$ python3 -q
>>> import numpy as np
>>> np.set_printoptions(suppress=True, linewidth=120)
>>> E = np.load("layer7.npy")
>>> print(E)
[[ 23. -20. -30. -35.   0.  45. -10.  45.  45.  10.  30.]
 [-20.  14.  24.  28.   0. -36.   8. -36. -36.  -8. -24.]
 [-30.  24.  34.  42.   0. -54.  12. -54. -54. -12. -36.]
 [-35.  28.  42.  47.   0. -63.  14. -63. -63. -14. -42.]
 [  0.   0.   0.   0.  -2.   0.   0.   0.   0.   0.   0.]
 [ 45. -36. -54. -63.   0.  79. -18.  81.  81.  18.  54.]
 [-10.   8.  12.  14.   0. -18.   2. -18. -18.  -4. -12.]
 [ 45. -36. -54. -63.   0.  81. -18.  79.  81.  18.  54.]
 [ 45. -36. -54. -63.   0.  81. -18.  81.  79.  18.  54.]
 [ 10.  -8. -12. -14.   0.  18.  -4.  18.  18.   2.  12.]
 [ 30. -24. -36. -42.   0.  54. -12.  54.  54.  12.  34.]]
>>> # splits into 2 blocks
>>> x0 = np.array([-3, 1, 3, -3, 1, 0, -3, -1, -3, 3, -3])
>>> a = np.maximum(E @ x0, 0)
>>> print(np.maximum(E @ (3 * x0), 0))
[   0.  690. 1026. 1236.    0.    0.  366.    0.    0.    0.    0.]
>>> print(E * (a > 1e-9)[:, None])
[[  0.  -0.  -0.  -0.   0.   0.  -0.   0.   0.   0.   0.]
 [-20.  14.  24.  28.   0. -36.   8. -36. -36.  -8. -24.]
 [-30.  24.  34.  42.   0. -54.  12. -54. -54. -12. -36.]
 [-35.  28.  42.  47.   0. -63.  14. -63. -63. -14. -42.]
 [  0.   0.   0.   0.  -0.   0.   0.   0.   0.   0.   0.]
 [  0.  -0.  -0.  -0.   0.   0.  -0.   0.   0.   0.   0.]
 [-10.   8.  12.  14.   0. -18.   2. -18. -18.  -4. -12.]
 [  0.  -0.  -0.  -0.   0.   0.  -0.   0.   0.   0.   0.]
 [  0.  -0.  -0.  -0.   0.   0.  -0.   0.   0.   0.   0.]
 [  0.  -0.  -0.  -0.   0.   0.  -0.   0.   0.   0.   0.]
 [  0.  -0.  -0.  -0.   0.   0.  -0.   0.   0.   0.   0.]]
>>> print([round(float(np.linalg.det(E[:i, :i])), 2) + 0 for i in range(1, 12)])
[23.0, -78.0, 300.0, -992.0, 1984.0, -6560.0, 13376.0, -37120.0, 94976.0, -192000.0, 420864.0]
>>> U, sigma, Vh = np.linalg.svd(E)
>>> print(np.argmax(sigma[:-1] / (sigma[1:] + 1e-6)) + 1)
1
>>> print(sigma.round(2))
[411.   2.   2.   2.   2.   2.   2.   2.   2.   2.   2.]
>>> M2 = U[:, :1] @ np.diag(sigma[:1]) @ Vh[:1]
>>> print(round(float(np.linalg.norm(E - M2) / np.linalg.norm(E)), 2))
0.02
>>> print(round(float(np.linalg.norm(E - M2, 2)), 2), round(sigma[1], 2))
2.0 2.0
>>> arr = np.array([[6.0, 1.0, 1.0, 1.0, 1.0],
...     [1.0, 6.0, 1.0, 1.0, 1.0],
...     [1.0, 1.0, 6.0, 1.0, 1.0],
...     [1.0, 1.0, 1.0, 6.0, 1.0],
...     [1.0, 1.0, 1.0, 1.0, 6.0]])
>>> print(arr)
[[6. 1. 1. 1. 1.]
 [1. 6. 1. 1. 1.]
 [1. 1. 6. 1. 1.]
 [1. 1. 1. 6. 1.]
 [1. 1. 1. 1. 6.]]
>>> # symmetric, so the eigenvalues are real
>>> print(arr @ (-1.0) ** np.arange(5))
[ 6. -4.  6. -4.  6.]
>>> print((arr @ arr)[0])
[40. 15. 15. 15. 15.]
>>> print(np.allclose(arr @ arr.T, arr.T @ arr))
True
>>> A = np.loadtxt("w.csv", delimiter=",")
>>> print(A)
[[5. 0. 0. 0. 0. 0.]
 [0. 5. 4. 4. 4. 4.]
 [0. 4. 5. 4. 4. 4.]
 [0. 4. 4. 5. 4. 4.]
 [0. 4. 4. 4. 5. 4.]
 [0. 4. 4. 4. 4. 5.]]
>>> O, Rm = np.linalg.qr(A)
>>> print(np.round(O.T @ O, 2) + 0)
[[1. 0. 0. 0. 0. 0.]
 [0. 1. 0. 0. 0. 0.]
 [0. 0. 1. 0. 0. 0.]
 [0. 0. 0. 1. 0. 0.]
 [0. 0. 0. 0. 1. 0.]
 [0. 0. 0. 0. 0. 1.]]
>>> print(abs(Rm[0, 0]), np.round(np.linalg.norm(A[:, 0]), 2))
5.0 5.0
>>> print(np.round(np.abs(np.diag(Rm)), 2))
[5.   9.43 1.41 1.22 1.15 1.12]
>>> print(np.trace(O @ O.T))
6.0
